In [1]: import numpy as np

In [2]: from numpy import linalg as LA

In [3]: np.set_printoptions(precision=1, suppress=True, linewidth=160)

In [4]: tidy = lambda a: np.round(a, 1) + 0

In [5]: J = np.loadtxt("arr.csv", delimiter=",")

In [6]: J
Out[6]: 
array([[ 2.6,  1.9,  3.8],
       [-0.3,  3.3, -3.8],
       [-3.6,  3.3, -1. ],
       [ 1.2, -1. , -4.8],
       [ 4.3,  1.9, -1.7],
       [-3.5,  2.3,  2.8],
       [ 3.5,  2.7, -2.3],
       [-4.6, -0.1,  2. ],
       [-4.4, -1.3, -1.9],
       [ 4.8,  0.1,  1.4],
       [ 2.3,  4.4, -0.5],
       [-3.9, -0.2, -3.1],
       [-2.3, -0.7,  4.4],
       [-4.3,  2.2, -1.1],
       [-4.2,  2.6,  0.9],
       [-3.1,  3.8, -0.9],
       [-0.8, -4.2,  2.6],
       [ 1. , -3.9,  3. ],
       [-2.9, -0.5,  4.1],
       [ 2.3, -3.4,  2.8],
       [ 3.9, -1.9, -2.5],
       [ 2.5,  0.3, -4.3],
       [ 2.1, -3.1,  3.3],
       [-2.5, -2.4,  3.6],
       [-2.1, -1.2, -4.4],
       [ 1.1, -4.6,  1.6],
       [ 1.9, -4.4, -1.5]])

In [7]: G = np.cov(J, rowvar=False)

In [8]: G.shape
Out[8]: (3, 3)

In [9]: np.argwhere(np.triu(np.abs(np.corrcoef(J.T)) > 0.8, 1))
Out[9]: array([], shape=(0, 2), dtype=int64)

In [10]: print(tidy(np.corrcoef(J[:, 0], J[:, 2])[0, 1]))
-0.1

In [11]: G = J.T @ J

In [12]: print(tidy(np.diag(G)))
[256.  195.9 223.7]

In [13]: print(tidy(LA.svd(J, compute_uv=False) ** 2))
[274.7 266.9 134. ]

In [14]: (J @ J.T).shape
Out[14]: (27, 27)

In [15]: tidy(G)
Out[15]: 
array([[256. , -37.5, -24.8],
       [-37.5, 195.9, -57.6],
       [-24.8, -57.6, 223.7]])

In [16]: LA.matrix_rank(G)
Out[16]: np.int64(3)

In [17]: tidy(LA.eigvalsh(G)[::-1])
Out[17]: array([274.7, 266.9, 134. ])

In [18]: u = np.array([6, 7, 0])

In [19]: B = G + np.outer(u, np.eye(3)[2])

In [20]: tidy(LA.det(B) / LA.det(G)), tidy(1 + LA.solve(G, u)[2])
Out[20]: (np.float64(1.0), np.float64(1.0))

In [21]: LA.matrix_rank(B - G)
Out[21]: np.int64(1)

In [22]: D = LA.norm(J[:, None] - J[None], axis=-1)

In [23]: (D + 1e9 * np.eye(27)).round(6).argmin(axis=1)
Out[23]: array([ 9, 15, 15, 21,  6, 14,  4, 18, 11,  4,  6,  8, 18,  2, 13,  2, 17, 22, 12, 22, 21,  3, 19, 12, 11, 17, 25])

In [24]: print(tidy(LA.norm(J - J.mean(axis=0), axis=1)))
[5.2 5.2 4.9 5.2 5.4 4.8 5.3 4.7 4.7 5.3 5.3 4.8 4.8 4.8 4.8 4.9 4.8 4.9 4.8 5.  5.3 5.2 5.  4.7 4.9 4.9 5.1]

In [25]: print(D[22].round(6).argsort(kind="stable")[:4])
[22 19 17 25]

In [26]: LA.matrix_rank(D ** 2)
Out[26]: np.int64(5)
